In [1]: import numpy as np

In [2]: from numpy import linalg as LA

In [3]: np.set_printoptions(suppress=True, linewidth=160)

In [4]: def tidy(a):
   ...:     return np.round(a, 3) + 0
   ...: 

In [5]: arr = np.loadtxt("case2.csv", delimiter=",")

In [6]: tidy(arr)
Out[6]: 
array([[ 5.611,  7.365,  1.537, -1.844, -1.546, -2.374, -0.693],
       [-4.752, -7.554, -2.482,  1.179, -0.355,  3.276, -1.392],
       [-5.538, -4.889,  0.618,  2.511,  4.536,  0.055,  4.262],
       [ 5.033,  7.585,  2.256, -1.37 , -0.149, -3.07 ,  0.849],
       [ 5.325,  7.544,  1.956, -1.588, -0.766, -2.786,  0.176],
       [-3.196, -0.31 ,  2.609,  2.178,  5.794, -2.383,  6.236],
       [ 4.665,  7.535,  2.544, -1.123,  0.499, -3.331,  1.546],
       [-2.938, -6.619, -3.282,  0.163, -2.683,  3.899, -3.79 ],
       [-5.713, -5.486,  0.24 ,  2.462,  4.12 ,  0.482,  3.732],
       [ 4.864,  3.25 , -1.479, -2.509, -5.305,  0.956, -5.314],
       [ 5.538,  7.433,  1.664, -1.772, -1.319, -2.5  , -0.438],
       [-5.6  , -7.377, -1.558,  1.832,  1.51 ,  2.395,  0.652],
       [ 2.194, -1.15 , -3.013, -1.891, -5.7  ,  2.945, -6.328],
       [ 5.485,  4.734, -0.709, -2.518, -4.63 ,  0.05 , -4.385],
       [ 1.311, -2.315, -3.26 , -1.603, -5.465,  3.325, -6.229],
       [ 5.342,  7.538,  1.935, -1.603, -0.808, -2.766,  0.13 ],
       [ 3.992,  7.277,  2.92 , -0.721,  1.474, -3.647,  2.567],
       [-5.805, -5.915, -0.061,  2.403,  3.756,  0.817,  3.281],
       [ 1.738, -1.764, -3.152, -1.746, -5.595,  3.153, -6.296],
       [-5.366, -7.53 , -1.905,  1.622,  0.865,  2.737, -0.067],
       [ 2.14 ,  5.986,  3.434,  0.219,  3.426, -3.959,  4.51 ],
       [ 0.483,  4.396,  3.506,  0.933,  4.624, -3.821,  5.595],
       [ 2.796, -0.293, -2.788, -2.069, -5.782,  2.627, -6.302],
       [-4.315, -7.422, -2.758,  0.908, -1.033,  3.515, -2.109],
       [ 5.052,  7.585,  2.239, -1.383, -0.186, -3.054,  0.809],
       [-4.122, -7.339, -2.858,  0.795, -1.302,  3.598, -2.389],
       [-3.534, -0.842,  2.437,  2.264,  5.775, -2.154,  6.144],
       [-4.752, -3.019,  1.585,  2.496,  5.38 , -1.084,  5.426],
       [ 5.466,  4.681, -0.74 , -2.52 , -4.661,  0.085, -4.425],
       [ 0.084, -3.778, -3.464, -1.156, -4.94 ,  3.702, -5.855]])

In [7]: # null space of dimension 5

In [8]: rank = LA.matrix_rank(arr)

In [9]: rank
Out[9]: np.int64(2)

In [10]: null = LA.svd(arr)[2][rank:].T

In [11]: LA.matrix_rank(arr.T @ arr), LA.matrix_rank(arr @ arr.T)
Out[11]: (np.int64(2), np.int64(2))

In [12]: print([int(LA.matrix_rank(arr[:i])) for i in range(1, len(arr) + 1)])
[1, 2, 2, 2, 2, 2, 2, 2, 2, 2, 2, 2, 2, 2, 2, 2, 2, 2, 2, 2, 2, 2, 2, 2, 2, 2, 2, 2, 2, 2]

In [13]: null.shape
Out[13]: (7, 5)

In [14]: [int(LA.matrix_rank(np.delete(arr, i, axis=0))) for i in range(30)]
Out[14]: 
[2,
 2,
 2,
 2,
 2,
 2,
 2,
 2,
 2,
 2,
 2,
 2,
 2,
 2,
 2,
 2,
 2,
 2,
 2,
 2,
 2,
 2,
 2,
 2,
 2,
 2,
 2,
 2,
 2,
 2]

In [15]: [int(LA.matrix_rank(arr[:, :j + 1])) for j in range(7)]
Out[15]: [1, 2, 2, 2, 2, 2, 2]
